>>> import numpy as np
>>> from numpy import linalg as LA
>>> np.set_printoptions(suppress=True, linewidth=100)
>>> K = np.loadtxt("run4.csv", delimiter=",")
>>> K.round(2)
array([[-1.03, -0.27,  3.75, -0.87,  0.17],
       [-2.07, -0.83,  0.07,  2.62, -2.04],
       [-2.48, -1.47, -0.99, -0.4 ,  2.56],
       [-1.03, -0.86, -0.9 , -2.85, -2.29],
       [ 1.86, -3.51,  0.34,  0.31, -0.04]])
>>> rng = np.random.default_rng(53000)
>>> labels = rng.permutation(5)
>>> labels
array([1, 4, 0, 3, 2])
>>> A2 = K[labels][:, labels]
>>> np.round(np.diag(A2), 2)
array([-0.83, -0.04, -1.03, -2.85, -0.99])
>>> A2.round(2)
array([[-0.83, -2.04, -2.07,  2.62,  0.07],
       [-3.51, -0.04,  1.86,  0.31,  0.34],
       [-0.27,  0.17, -1.03, -0.87,  3.75],
       [-0.86, -2.29, -1.03, -2.85, -0.9 ],
       [-1.47,  2.56, -2.48, -0.4 , -0.99]])
>>> round(float(LA.det(A2)), 2), round(LA.det(K[labels]), 2)
(1024.0, np.float64(-1024.0))
>>> np.allclose(A2, K)
False
>>> A2[:, 1] @ A2[:, 2]
np.float64(0.0)
>>> np.round(A2 @ A2.T, 2) + 0
array([[16.,  0.,  0.,  0.,  0.],
       [ 0., 16.,  0.,  0.,  0.],
       [ 0.,  0., 16.,  0.,  0.],
       [ 0.,  0.,  0., 16.,  0.],
       [ 0.,  0.,  0.,  0., 16.]])
>>> np.round(A2.T @ A2, 2) + 0
array([[16.,  0.,  0.,  0.,  0.],
       [ 0., 16.,  0.,  0.,  0.],
       [ 0.,  0., 16.,  0.,  0.],
       [ 0.,  0.,  0., 16.,  0.],
       [ 0.,  0.,  0.,  0., 16.]])
>>> np.round(LA.norm(A2, axis=0), 2)
array([4., 4., 4., 4., 4.])
>>> r0 = np.array([5, -2, 5])
>>> np.round(np.cross(K[3, :3], K[0, :3]), 2)
array([-3.47,  4.81, -0.62])
>>> np.round(np.polyval(r0, K[3]), 2)
array([12.4 , 10.43, 10.89, 51.34, 35.81])
>>> t3 = np.stack([K, -1 * K, K[::-1]])
>>> np.round(t3.sum(axis=0), 2)
array([[ 1.86, -3.51,  0.34,  0.31, -0.04],
       [-1.03, -0.86, -0.9 , -2.85, -2.29],
       [-2.48, -1.47, -0.99, -0.4 ,  2.56],
       [-2.07, -0.83,  0.07,  2.62, -2.04],
       [-1.03, -0.27,  3.75, -0.87,  0.17]])
>>> LA.matrix_rank(t3.reshape(3, -1))
np.int64(2)
>>> (t3 @ K.T).shape
(3, 5, 5)
>>> np.round(np.einsum("bij,cij->bc", t3, t3), 2)
array([[ 80., -80.,  16.],
       [-80.,  80., -16.],
       [ 16., -16.,  80.]])
>>> t3.shape
(3, 5, 5)
>>> C2 = K.T @ K
>>> (K @ K.T).shape
(5, 5)
>>> np.round(np.diag(C2), 2)
array([16., 16., 16., 16., 16.])
>>> LA.matrix_rank(C2)
np.int64(5)
>>> np.round(LA.svd(K, compute_uv=False) ** 2, 2)
array([16., 16., 16., 16., 16.])
>>> np.round(np.trace(C2), 2), np.round((K ** 2).sum(), 2)
(np.float64(80.0), np.float64(80.0))
>>> X = np.loadtxt("w.csv", delimiter=",")
>>> X.round(2)
array([[ 0.24,  1.14,  2.74,  0.37],
       [-2.2 ,  1.93, -0.62,  0.12],
       [-1.96, -1.98,  0.91,  0.64],
       [-0.49, -0.21,  0.52, -2.91]])
>>> np.round(LA.svd(X, compute_uv=False), 2)
array([3., 3., 3., 3.])
>>> mat = np.load("block15.npy")
>>> mat.round(2)
array([[-5.28, 18.58,  0.28, 10.44],
       [-4.07, 16.68,  0.67,  9.31],
       [ 1.03,  1.47,  1.25,  0.49],
       [ 0.29, -0.97, -1.64,  0.55],
       [ 0.98, -1.25, -1.85,  0.72],
       [ 2.09, -1.67, -1.98,  0.9 ],
       [ 3.48, -2.17, -1.99,  1.04],
       [ 5.25, -2.82, -1.9 ,  1.14],
       [ 8.06, -3.87, -1.62,  1.19],
       [22.2 , -9.54,  0.79,  0.51]])
>>> left, sig, Vt = LA.svd(mat)
>>> np.argmax(sig[:-1] / (sig[1:] + 1e-6)) + 1
np.int64(3)
>>> sig.round(2) + 0
array([34.96, 19.31,  5.29,  0.  ])
>>> A2 = left[:, :3] @ np.diag(sig[:3]) @ Vt[:3]
>>> np.round(LA.norm(mat - A2, 2), 2), round(sig[3], 2)
(np.float64(0.0), np.float64(0.0))
>>> A2.round(2)
array([[-5.28, 18.58,  0.28, 10.44],
       [-4.07, 16.68,  0.67,  9.31],
       [ 1.03,  1.47,  1.25,  0.49],
       [ 0.29, -0.97, -1.64,  0.55],
       [ 0.98, -1.25, -1.85,  0.72],
       [ 2.09, -1.67, -1.98,  0.9 ],
       [ 3.48, -2.17, -1.99,  1.04],
       [ 5.25, -2.82, -1.9 ,  1.14],
       [ 8.06, -3.87, -1.62,  1.19],
       [22.2 , -9.54,  0.79,  0.51]])
>>> round(float(np.abs(mat - A2).max()), 2)
0.0
>>> round(float(LA.norm(mat - A2) / LA.norm(mat)), 2)
0.0
>>> left, sig, Vt = LA.svd(mat)
>>> evecs = Vt[:(sig > 1e-8).sum()]
>>> vec = mat[9] + 2 * mat[8] + rng.integers(2) * np.eye(4)[1]
>>> vec.round(2)
array([ 38.32, -16.29,  -2.45,   2.88])
>>> LA.matrix_rank(np.vstack([mat, vec]))
np.int64(4)
>>> np.round(np.diag(evecs.T @ evecs), 2)
array([0.94, 0.78, 0.78, 0.5 ])
>>> np.round(evecs.T @ evecs, 2)
array([[ 0.94, -0.11,  0.11,  0.17],
       [-0.11,  0.78,  0.22,  0.33],
       [ 0.11,  0.22,  0.78, -0.33],
       [ 0.17,  0.33, -0.33,  0.5 ]])
>>> r = LA.matrix_rank(mat)
>>> r
np.int64(3)
>>> ns = LA.svd(mat)[2][r:].T
>>> [int(LA.matrix_rank(mat[:i])) for i in range(1, len(mat) + 1)]
[1, 2, 3, 3, 3, 3, 3, 3, 3, 3]
>>> np.round(ns[:, 0] / ns[np.abs(ns[:, 0]).round(6).argmax(), 0], 2)
array([-0.33, -0.67,  0.67,  1.  ])
>>> np.round(ns @ ns.T, 2)
array([[ 0.06,  0.11, -0.11, -0.17],
       [ 0.11,  0.22, -0.22, -0.33],
       [-0.11, -0.22,  0.22,  0.33],
       [-0.17, -0.33,  0.33,  0.5 ]])
>>> LA.matrix_rank(mat.T @ mat), LA.matrix_rank(mat @ mat.T)
(np.int64(3), np.int64(3))
>>> [int(LA.matrix_rank(mat[:, :j + 1])) for j in range(4)]
[1, 2, 3, 3]
>>> np.round(mat @ ns, 2) + 0
array([[0.],
       [0.],
       [0.],
       [0.],
       [0.],
       [0.],
       [0.],
       [0.],
       [0.],
       [0.]])
>>> np.allclose(mat @ ns, 0)
True
>>> ns.shape
(4, 1)
>>> [int(LA.matrix_rank(np.delete(mat, i, axis=0))) for i in range(10)]
[3, 3, 3, 3, 3, 3, 3, 3, 3, 3]
>>> E = np.loadtxt("dump.csv", delimiter=",")
>>> E
array([[  0.,   5.,   9.,  -1.,   8.],
       [ -5.,   0.,  14.,   2.,   6.],
       [ -9., -14.,   0.,   4.,   0.],
       [  1.,  -2.,  -4.,   0.,  -7.],
       [ -8.,  -6.,   0.,   7.,   0.]])
>>> labels = rng.permutation(5)
>>> labels
array([0, 4, 1, 3, 2])
>>> A2 = E[labels][:, labels]
>>> np.allclose(A2, E)
False
>>> np.trace(A2)
np.float64(0.0)
>>> np.diag(A2)
array([0., 0., 0., 0., 0.])
>>> left, sig, Vt = LA.svd(E)
>>> evecs = Vt[:(sig > 1e-8).sum()]
>>> vec = E[2] + 4 * E[3] + rng.integers(2) * np.eye(5)[1]
>>> vec
array([ -5., -21., -16.,   4., -28.])
>>> np.round(evecs.T @ evecs, 2)
array([[ 0.46,  0.23, -0.1 , -0.42, -0.09],
       [ 0.23,  0.9 ,  0.04,  0.18,  0.04],
       [-0.1 ,  0.04,  0.98, -0.07, -0.02],
       [-0.42,  0.18, -0.07,  0.67, -0.07],
       [-0.09,  0.04, -0.02, -0.07,  0.99]])
>>> round(LA.norm(vec - evecs.T @ evecs @ vec), 2)
np.float64(0.31)
